$ python3 -q
>>> import numpy as np
>>> np.set_printoptions(precision=2, suppress=True, linewidth=140)
>>> def rnd(a):
...     return np.round(a, 2) + 0
... 
>>> X = np.loadtxt("test14.csv", delimiter=",")
>>> print(rnd(X))
[[0.5  0.   0.   0.   0.5  0.   0.   0.  ]
 [0.   0.25 0.25 0.   0.   0.25 0.25 0.  ]
 [0.   0.17 0.33 0.17 0.   0.   0.17 0.17]
 [0.   0.   0.33 0.33 0.   0.   0.33 0.  ]
 [0.   0.   0.   0.   1.   0.   0.   0.  ]
 [0.33 0.33 0.   0.   0.   0.33 0.   0.  ]
 [0.   0.   0.   0.   0.   0.33 0.33 0.33]
 [0.2  0.2  0.   0.2  0.2  0.   0.   0.2 ]]
>>> vec = np.array([3, 1, 1, 2, 0, 2, 1, 0])
>>> y = X @ vec
>>> print(rnd(y))
[1.5  1.25 1.   1.33 0.   2.   1.   1.2 ]
>>> print(rnd(np.linalg.solve(X.T, X[0])))
[1. 0. 0. 0. 0. 0. 0. 0.]
>>> print(rnd(np.linalg.solve(X, X[:, 2])))
[0. 0. 1. 0. 0. 0. 0. 0.]
>>> print(rnd(np.linalg.solve(X, y + X[:, 0])))
[4. 1. 1. 2. 0. 2. 1. 0.]
>>> print(rnd(np.linalg.solve(X, 4 * y)))
[12.  4.  4.  8.  0.  8.  4.  0.]
>>> print(rnd(np.linalg.solve(X, y)))
[3. 1. 1. 2. 0. 2. 1. 0.]
>>> rng = np.random.default_rng(922864)
>>> labels = rng.permutation(8)
>>> other = X[:, labels] * rng.choice([-1, 1], 8)
>>> print(rnd(other))
[[-0.5   0.    0.5   0.    0.    0.    0.    0.  ]
 [ 0.   -0.25  0.    0.25  0.   -0.25 -0.25  0.  ]
 [ 0.   -0.17  0.    0.33 -0.17 -0.17  0.   -0.17]
 [ 0.    0.    0.    0.33  0.   -0.33  0.   -0.33]
 [ 0.    0.    1.    0.    0.    0.    0.    0.  ]
 [-0.33 -0.33  0.    0.    0.    0.   -0.33  0.  ]
 [ 0.    0.    0.    0.   -0.33 -0.33 -0.33  0.  ]
 [-0.2  -0.2   0.2   0.   -0.2   0.    0.   -0.2 ]]
>>> U, _, Vh = np.linalg.svd(X.T @ other)
>>> print(labels)
[0 1 4 2 7 6 5 3]
>>> vec = np.array([-2, 3, 2, 1, 0, -1, 3, 1])
>>> y = other @ vec
>>> print(rnd(y))
[ 2.   -1.   -0.17  0.33  2.   -1.33 -0.67  0.  ]
>>> print(rnd(np.linalg.solve(other, 3 * y)))
[-6.  9.  6.  3.  0. -3.  9.  3.]
>>> print(rnd(np.linalg.solve(other.T, other[3])))
[0. 0. 0. 1. 0. 0. 0. 0.]
>>> print(rnd((X + X.T) / 2))
[[0.5  0.   0.   0.   0.25 0.17 0.   0.1 ]
 [0.   0.25 0.21 0.   0.   0.29 0.12 0.1 ]
 [0.   0.21 0.33 0.25 0.   0.   0.08 0.08]
 [0.   0.   0.25 0.33 0.   0.   0.17 0.1 ]
 [0.25 0.   0.   0.   1.   0.   0.   0.1 ]
 [0.17 0.29 0.   0.   0.   0.33 0.17 0.  ]
 [0.   0.12 0.08 0.17 0.   0.17 0.33 0.17]
 [0.1  0.1  0.08 0.1  0.1  0.   0.17 0.2 ]]
>>> print(rnd(np.linalg.det(X)))
0.0
>>> print(rnd(np.sort(np.abs(np.linalg.eigvals(X)))))
[0.09 0.22 0.28 0.28 0.48 0.5  0.87 1.  ]
>>> Q, _ = np.linalg.qr(np.array([[1.1, 0.4, -0.3, -1.1],
...     [0.0, 0.1, -0.4, -1.3],
...     [-0.7, 1.0, -0.1, 0.1],
...     [1.4, 0.1, -0.2, 1.2]]))
>>> evecs, _ = np.linalg.qr(np.array([[0.3, 0.4, 0.3, 0.4],
...     [0.7, -1.1, -0.2, -0.4],
...     [1.8, -0.8, 1.1, 0.6],
...     [0.2, 0.5, 1.1, -0.3]]))
>>> s = 3 * 0.7 ** np.arange(4)
>>> A = Q[:, :4] * s @ evecs[:4]
>>> print(rnd(A))
[[ 0.54 -0.68 -0.42 -1.81]
 [-1.27  0.38 -0.05 -0.62]
 [ 0.64  1.9   0.79 -0.45]
 [ 0.52 -0.56 -1.88 -1.13]]
>>> proj = np.triu(np.array([[0, -2, 2, -2], [0, 1, 3, 1], [1, 0, 3, 1], [1, -2, -2, 3]]), 1) + np.eye(4)
>>> other = proj @ A @ np.linalg.inv(proj)
>>> print(rnd(np.linalg.det(other)))
9.53
>>> print(rnd(np.trace(other)), rnd(np.trace(A)))
0.58 0.58
>>> m1 = np.load("data.npy")
>>> print(m1)
[[-0.99 -1.    5.02 -5.02  2.02  4.01  3.02 -6.01]
 [-0.98 -0.99  5.02 -4.98  2.    3.98  3.02 -5.98]
 [-1.   -1.    5.01 -4.98  2.02  3.97  3.04 -5.96]
 [-0.99 -1.01  5.01 -4.97  2.    4.02  3.   -6.01]
 [-1.   -0.99  4.98 -5.06  1.97  3.99  3.01 -6.01]
 [-1.   -1.03  5.03 -5.02  2.02  4.03  3.02 -6.02]
 [ 2.99  4.99 -3.01  6.99  4.    6.98  5.99  5.98]
 [ 3.    4.98 -2.97  7.03  4.    7.01  6.    6.  ]
 [ 2.98  5.   -3.    7.    4.02  6.99  5.98  6.02]
 [ 3.    4.98 -3.03  7.02  4.02  6.99  5.97  5.99]
 [ 2.99  5.01 -3.01  7.01  3.98  6.98  6.04  5.97]
 [ 3.02  5.03 -2.99  6.97  3.98  7.04  6.01  6.03]]
>>> U, s, Vh = np.linalg.svd(m1)
>>> print(rnd(s))
[38.09 25.03  0.1   0.08  0.07  0.06  0.03  0.02]
>>> print(np.argmax(s[:-1] / (s[1:] + 1e-6)) + 1)
2
>>> other = U[:, :2] @ np.diag(s[:2]) @ Vh[:2]
>>> print(rnd(other))
[[-0.99 -1.    5.02 -5.01  2.01  4.01  3.03 -6.01]
 [-0.99 -1.    5.   -4.99  2.    3.99  3.01 -5.98]
 [-0.99 -0.99  4.99 -4.98  2.    4.    3.02 -5.97]
 [-0.99 -1.    5.01 -5.    2.01  4.    3.02 -5.99]
 [-1.   -1.02  5.02 -5.02  1.99  3.98  3.   -6.01]
 [-1.   -1.01  5.03 -5.03  2.01  4.02  3.03 -6.02]
 [ 2.99  4.99 -3.    6.99  3.99  6.98  5.99  5.99]
 [ 3.    5.   -3.    7.    4.    7.01  6.    6.  ]
 [ 3.    5.   -3.01  7.01  4.    6.99  5.99  6.  ]
 [ 3.    5.   -3.01  7.01  3.99  6.98  5.99  6.01]
 [ 3.    5.   -3.    7.    4.    7.    6.    5.99]
 [ 3.    5.01 -3.    7.01  4.01  7.02  6.02  6.  ]]
>>> print(rnd(np.abs(m1 - other).max()))
0.04
>>> print(np.linalg.matrix_rank(other))
2
>>> mat = np.loadtxt("a.csv", delimiter=",")
>>> print(mat)
[[-27. -27. -18.]
 [-45. -45. -30.]
 [-45. -45. -30.]
 [ 27.  27.  18.]
 [ 27.  27.  18.]
 [ 18.  18.  12.]
 [ 36.  36.  24.]
 [ 45.  45.  30.]]
>>> r0, g = mat[4], mat[5]
>>> print(r0 @ g)
1188.0
>>> pr = (r0 @ g) / (r0 @ r0) * r0
>>> print((g - pr) @ r0)
0.0
>>> print(np.linalg.matrix_rank(np.outer(r0, g)))
1
>>> print(np.outer(r0, g))
[[486. 486. 324.]
 [486. 486. 324.]
 [324. 324. 216.]]
>>> print(pr)
[18. 18. 12.]
>>> print(rnd(np.linalg.norm(r0 + g) ** 2 + np.linalg.norm(r0 - g) ** 2))
5148.0
>>> E = np.load("case13.npy")
>>> print(E)
[[  0.9   1.4   0.1   0.3   0.2   1.8  -0.2   0.9  -0.7 -16.    1.3]
 [  0.2   1.2  -0.4   0.3  -0.9   0.9  -1.9  -0.6  -0.2  12.   -1.3]
 [  0.    0.6  -0.8   0.6  -0.1   1.4   0.3  -1.2   0.9   5.    0.6]]
>>> other = np.array([[4, -5, 2],
...     [-3, -2, 2],
...     [-3, 4, 0],
...     [-1, -5, 4],
...     [-4, -4, 0],
...     [-3, 0, -4],
...     [-1, -5, 3],
...     [4, -5, -5],
...     [3, 1, -1],
...     [-4, -5, -2],
...     [3, -2, 2]])
>>> print(rnd(E @ other))
[[ 62.2  64.   28.8]
 [-54.  -48.  -28.7]
 [-24.4 -27.8  -4.8]]
>>> print(np.vstack([E, other.T]).shape)
(6, 11)
>>> print(rnd(other.T @ E.T))
[[ 62.2 -54.  -24.4]
 [ 64.  -48.  -27.8]
 [ 28.8 -28.7  -4.8]]
>>> print(np.linalg.matrix_rank(E @ other))
3
>>> print(rnd(np.einsum("ik,kj->ji", E, other)))
[[ 62.2 -54.  -24.4]
 [ 64.  -48.  -27.8]
 [ 28.8 -28.7  -4.8]]
>>> vec = np.array([-2, -1, 1, 0, 2, 2, 0, -1, 2, 1, 0])
>>> h1 = np.maximum(E @ vec, 0)
>>> print(E * (h1 > 1e-9)[:, None])
[[ 0.   0.   0.   0.   0.   0.  -0.   0.  -0.  -0.   0. ]
 [ 0.2  1.2 -0.4  0.3 -0.9  0.9 -1.9 -0.6 -0.2 12.  -1.3]
 [ 0.   0.6 -0.8  0.6 -0.1  1.4  0.3 -1.2  0.9  5.   0.6]]
>>> print(np.flatnonzero(h1 > 1e-9))
[1 2]
>>> print(h1)
[ 0.  10.2  9.2]
>>> print(rnd(np.tanh(E @ vec)))
[-1.  1.  1.]
>>> print(np.maximum(E @ vec, 0) - np.maximum(-E @ vec, 0))
[-17.4  10.2   9.2]
>>> print(rnd(np.diff(E, axis=0)))
[[-0.7 -0.2 -0.5  0.  -1.1 -0.9 -1.7 -1.5  0.5 28.  -2.6]
 [-0.2 -0.6 -0.4  0.3  0.8  0.5  2.2 -0.6  1.1 -7.   1.9]]
>>> print(rnd(E - E[0]))
[[ 0.   0.   0.   0.   0.   0.   0.   0.   0.   0.   0. ]
 [-0.7 -0.2 -0.5  0.  -1.1 -0.9 -1.7 -1.5  0.5 28.  -2.6]
 [-0.9 -0.8 -0.9  0.3 -0.3 -0.4  0.5 -2.1  1.6 21.  -0.7]]
>>> print(rnd(E.sum(axis=1)))
[-10.    9.3   7.3]
>>> print(np.linalg.matrix_rank(E))
3
>>> print(rnd(E.sum(axis=0)))
[ 1.1  3.2 -1.1  1.2 -0.8  4.1 -1.8 -0.9  0.   1.   0.6]
>>> print(E.shape)
(3, 11)
>>> th = np.radians(120)
>>> Rm = np.eye(11)
>>> Rm[6, 6] = Rm[4, 4] = np.cos(th)
>>> Rm[6, 4], Rm[4, 6] = -np.sin(th), np.sin(th)
>>> print(rnd(Rm))
[[ 1.    0.    0.    0.    0.    0.    0.    0.    0.    0.    0.  ]
 [ 0.    1.    0.    0.    0.    0.    0.    0.    0.    0.    0.  ]
 [ 0.    0.    1.    0.    0.    0.    0.    0.    0.    0.    0.  ]
 [ 0.    0.    0.    1.    0.    0.    0.    0.    0.    0.    0.  ]
 [ 0.    0.    0.    0.   -0.5   0.    0.87  0.    0.    0.    0.  ]
 [ 0.    0.    0.    0.    0.    1.    0.    0.    0.    0.    0.  ]
 [ 0.    0.    0.    0.   -0.87  0.   -0.5   0.    0.    0.    0.  ]
 [ 0.    0.    0.    0.    0.    0.    0.    1.    0.    0.    0.  ]
 [ 0.    0.    0.    0.    0.    0.    0.    0.    1.    0.    0.  ]
 [ 0.    0.    0.    0.    0.    0.    0.    0.    0.    1.    0.  ]
 [ 0.    0.    0.    0.    0.    0.    0.    0.    0.    0.    1.  ]]
>>> other = E @ Rm.T
>>> print(np.allclose(np.linalg.norm(E, axis=1), np.linalg.norm(other, axis=1)))
True
>>> print(rnd(np.abs(other - E).max(axis=0)))
[0.   0.   0.   0.   0.47 0.   3.63 0.   0.   0.   0.  ]
>>> print(rnd(np.linalg.svd(E, compute_uv=False)), rnd(np.linalg.svd(other, compute_uv=False)))
[20.79  3.49  2.24] [20.79  3.49  2.24]
>>> print(rnd(other))
[[  0.9    1.4    0.1    0.3   -0.27   1.8   -0.07   0.9   -0.7  -16.     1.3 ]
 [  0.2    1.2   -0.4    0.3   -1.2    0.9    1.73  -0.6   -0.2   12.    -1.3 ]
 [  0.     0.6   -0.8    0.6    0.31   1.4   -0.06  -1.2    0.9    5.     0.6 ]]
